>>> import numpy as np
>>> import numpy.linalg as la
>>> np.set_printoptions(precision=2, suppress=True, linewidth=140, sign=" ")
>>> rd = lambda a: np.round(a, 2) + 0
>>> mat = np.load("out8.npy")
>>> mat
array([[-6.17, -6.99, -8.99, -5.83, -0.08, -7.11, -5.01, -6.92, -1.92, -5.17, -8.01, -4.01, -4.09],
       [ 5.95,  6.84,  9.19,  5.8 ,  0.02,  7.24,  4.93,  7.1 ,  2.08,  4.97,  7.98,  3.98,  4.07],
       [-6.  , -4.68, -8.88, -2.72, -0.13, -4.96, -6.98, -4.97, -0.95, -4.07, -7.34, -4.89, -4.85],
       [ 2.  , -1.07,  3.14, -3.08, -0.09, -1.  ,  4.91, -0.9 , -0.93, -0.04,  1.15,  2.99,  3.2 ],
       [-1.93,  0.95, -3.02,  2.97, -0.08,  0.79, -4.96,  1.04,  1.04, -0.09, -0.81, -3.12, -3.05],
       [ 4.14,  1.9 ,  5.98, -0.19,  0.03,  1.93,  6.08,  2.07, -0.06,  2.16,  4.02,  4.06,  4.13],
       [-2.06, -0.96, -2.98, -0.01,  0.01, -0.96, -2.97, -0.86,  0.08, -0.88, -1.99, -1.96, -1.99]])
>>> Uu, sigma, vt = la.svd(mat)
>>> rd(sigma)
array([ 37.89,  12.82,   0.54,   0.43,   0.27,   0.25,   0.11])
>>> A2 = Uu[:, :2] @ np.diag(sigma[:2]) @ vt[:2]
>>> rd(np.abs(mat - A2).max())
np.float64(0.32)
>>> rd(la.norm(mat - A2) / la.norm(mat))
np.float64(0.02)
>>> feats = np.load("w.npy")
>>> feats
array([[ 1,  0,  0,  0,  0,  0,  0,  0,  0,  0,  0,  0,  0,  0,  0],
       [ 0,  0,  0,  0,  0,  0,  0,  0,  0,  0,  0,  0,  0,  1,  0],
       [ 0,  0,  0,  0,  0,  0,  0,  0,  0,  0,  0,  0,  1,  0,  0],
       [ 0,  0,  0,  0,  0,  0,  0,  0,  0,  0,  0,  1,  0,  0,  0],
       [ 0,  0,  0,  0,  1,  0,  0,  0,  0,  0,  0,  0,  0,  0,  0],
       [ 0,  0,  1,  0,  0,  0,  0,  0,  0,  0,  0,  0,  0,  0,  0],
       [ 0,  0,  0,  0,  0,  0,  0,  0,  0,  0,  1,  0,  0,  0,  0],
       [ 0,  0,  0,  0,  0,  0,  0,  0,  0,  1,  0,  0,  0,  0,  0],
       [ 0,  0,  0,  0,  0,  0,  1,  0,  0,  0,  0,  0,  0,  0,  0],
       [ 0,  0,  0,  0,  0,  0,  0,  1,  0,  0,  0,  0,  0,  0,  0],
       [ 0,  1,  0,  0,  0,  0,  0,  0,  0,  0,  0,  0,  0,  0,  0],
       [ 0,  0,  0,  0,  0,  0,  0,  0,  1,  0,  0,  0,  0,  0,  0],
       [ 0,  0,  0,  0,  0,  0,  0,  0,  0,  0,  0,  0,  0,  0,  1],
       [ 0,  0,  0,  1,  0,  0,  0,  0,  0,  0,  0,  0,  0,  0,  0],
       [ 0,  0,  0,  0,  0,  1,  0,  0,  0,  0,  0,  0,  0,  0,  0]])
>>> A2 = feats / np.sqrt((feats ** 2).mean(axis=1, keepdims=True))
>>> la.matrix_rank(feats - feats.mean(axis=1, keepdims=True))
np.int64(14)
